>>> import numpy as np
>>> np.set_printoptions(precision=2, suppress=True, linewidth=120)
>>> M = np.array([[0, 0, 1, 0], [0, 0, 0, 1], [1, 0, 0, 0], [0, 1, 0, 0]])
>>> print(M.sum(axis=0))
[1 1 1 1]
>>> print(np.trace(M @ M @ M) // 6)
0
>>> print(M @ M)
[[1 0 0 0]
 [0 1 0 0]
 [0 0 1 0]
 [0 0 0 1]]
>>> L = np.diag(M.sum(axis=1)) - M
>>> print(L)
[[ 1  0 -1  0]
 [ 0  1  0 -1]
 [-1  0  1  0]
 [ 0 -1  0  1]]
>>> print(np.linalg.matrix_rank(L))
2
>>> print(round(np.linalg.det(L[1:, 1:])))
0
>>> print(np.linalg.eigvalsh(L))
[0. 0. 2. 2.]
>>> print(L @ np.ones(4))
[0. 0. 0. 0.]
>>> print((np.linalg.eigvalsh(L) < 1e-8).sum())
2
>>> print(np.flatnonzero(np.linalg.matrix_power((L != 0) + (L.T != 0) + np.eye(4), 4)[2]))
[0 2]
>>> print(np.sort(np.linalg.eigvals(L).real))
[0. 0. 2. 2.]
>>> print((np.linalg.matrix_power((L != 0) + (L.T != 0) + np.eye(4), 4) > 0).astype(int))
[[1 0 1 0]
 [0 1 0 1]
 [1 0 1 0]
 [0 1 0 1]]
>>> print(L @ L)
[[ 2  0 -2  0]
 [ 0  2  0 -2]
 [-2  0  2  0]
 [ 0 -2  0  2]]
>>> cov = M.T @ M
>>> print(np.linalg.eigvalsh(cov)[::-1])
[1. 1. 1. 1.]
>>> print(np.diag(cov))
[1 1 1 1]
>>> w, vecs = np.linalg.eig(M)
>>> print(np.sort(np.linalg.eigvals(M @ M)))
[1. 1. 1. 1.]
>>> print(np.sort(np.linalg.eigvals(M.T)))
[-1. -1.  1.  1.]
>>> print(M @ vecs[:, 0] - w[0] * vecs[:, 0])
[0. 0. 0. 0.]
>>> K = np.arange(9).reshape(3, 3) + 2
>>> print(K)
[[ 2  3  4]
 [ 5  6  7]
 [ 8  9 10]]
>>> print(K.shape)
(3, 3)
>>> print(np.round(np.linalg.svd(K, compute_uv=False), 2) + 0)
[19.57  0.92  0.  ]
>>> print(K.sum(axis=0))
[15 18 21]
>>> print(np.abs(K).max())
10
>>> print(K.mean(axis=0))
[5. 6. 7.]
>>> print(K - K[0])
[[0 0 0]
 [3 3 3]
 [6 6 6]]
>>> print(np.linalg.matrix_rank(K))
2
>>> print(np.count_nonzero(K))
9
>>> print(np.diff(K, axis=0))
[[3 3 3]
 [3 3 3]]
>>> print(round(np.linalg.norm(K), 2))
19.6
>>> m1 = np.array([[2, 3], [2, -2], [2, -3], [1, 1]])
>>> m1[-1] = m1[0] + 4 * m1[1]
>>> print(m1)
[[ 2  3]
 [ 2 -2]
 [ 2 -3]
 [10 -5]]
>>> # row 3 is much longer than the rest
>>> x = np.array([0, 0])
>>> target = m1 @ x
>>> print(np.linalg.lstsq(m1, target)[0])
[0. 0.]
>>> print(target)
[0 0 0 0]
>>> rng = np.random.default_rng(57)
>>> target = target + 0.05 * rng.normal(size=4)
>>> print(target)
[0.02 0.02 0.08 0.07]
>>> beta, *_ = np.linalg.lstsq(m1, target)
>>> print(np.round(m1.T @ (target - m1 @ beta), 2) + 0)
[0. 0.]
>>> print(beta.round())
[ 0. -0.]
>>> other = np.c_[m1[:, :1] @ np.array([[1]]), np.array([0, -1, -2, -3])]
>>> print(other)
[[ 2  0]
 [ 2 -1]
 [ 2 -2]
 [10 -3]]
>>> print(np.linalg.matrix_rank(np.c_[m1, other]))
3
>>> O, Rm = np.linalg.qr(m1)
>>> print(np.round(O.T @ O, 2) + 0)
[[1. 0.]
 [0. 1.]]
>>> print(np.abs(np.diag(Rm)))
[10.58  4.58]
>>> print(O)
[[-0.19  0.87]
 [-0.19 -0.23]
 [-0.19 -0.44]
 [-0.94 -0.04]]
>>> print(round(float(abs(Rm[0, 0])), 2), np.round(np.linalg.norm(m1[:, 0]), 2))
10.58 10.58
>>> print(Rm)
[[-10.58   5.1 ]
 [  0.     4.58]]
>>> print(np.trace(O @ O.T))
2.0
>>> labels = rng.permutation(2)
>>> other = m1[:, labels] * rng.choice([-1, 1], 2)
>>> print(other)
[[-3  2]
 [ 2  2]
 [ 3  2]
 [ 5 10]]
>>> Uu, _, vt = np.linalg.svd(m1.T @ other)
>>> print(np.round(np.linalg.lstsq(m1, other)[0], 2) + 0)
[[ 0.  1.]
 [-1.  0.]]
>>> proj = other @ np.linalg.solve(other.T @ other, other.T)
>>> print(proj)
[[ 0.79 -0.16 -0.35  0.14]
 [-0.16  0.09  0.14  0.19]
 [-0.35  0.14  0.23  0.2 ]
 [ 0.14  0.19  0.2   0.89]]
>>> mat = np.array([[-9, -2, 8], [8, -9, -2], [-2, 8, -9]])
>>> proj = np.triu(np.array([[2, 2, -2], [1, 0, 2], [-1, 1, -1]]), 1) + np.eye(3)
>>> other = proj @ mat @ np.linalg.inv(proj)
>>> print(np.linalg.matrix_rank(other))
3
>>> print(round(np.linalg.det(other), 2))
-657.0
>>> J = np.load("data.npy")
>>> print(J)
[[0 6 8]
 [0 0 2]
 [0 0 0]]
>>> print(round(np.linalg.det(J), 2))
0.0
>>> print(np.allclose(J @ J.T, J.T @ J))
False
>>> print(np.linalg.matrix_power(J, 3))
[[0 0 0]
 [0 0 0]
 [0 0 0]]
>>> print((J + J.T) / 2)
[[0. 3. 4.]
 [3. 0. 1.]
 [4. 1. 0.]]
>>> print(J @ J)
[[ 0  0 12]
 [ 0  0  0]
 [ 0  0  0]]
>>> print(np.sort(np.abs(np.linalg.eigvals(J))))
[0. 0. 0.]
>>> ang = np.radians(45)
>>> Rm = np.eye(3)
>>> Rm[0, 0] = Rm[2, 2] = np.cos(ang)
>>> Rm[0, 2], Rm[2, 0] = -np.sin(ang), np.sin(ang)
>>> print(Rm)
[[ 0.71  0.   -0.71]
 [ 0.    1.    0.  ]
 [ 0.71  0.    0.71]]
>>> other = J @ Rm.T
>>> print(other)
[[-5.66  6.    5.66]
 [-1.41  0.    1.41]
 [ 0.    0.    0.  ]]
>>> print(np.linalg.svd(J, compute_uv=False), np.linalg.svd(other, compute_uv=False))
[10.13  1.18  0.  ] [10.13  1.18  0.  ]
>>> print(np.allclose(np.linalg.norm(J, axis=1), np.linalg.norm(other, axis=1)))
True
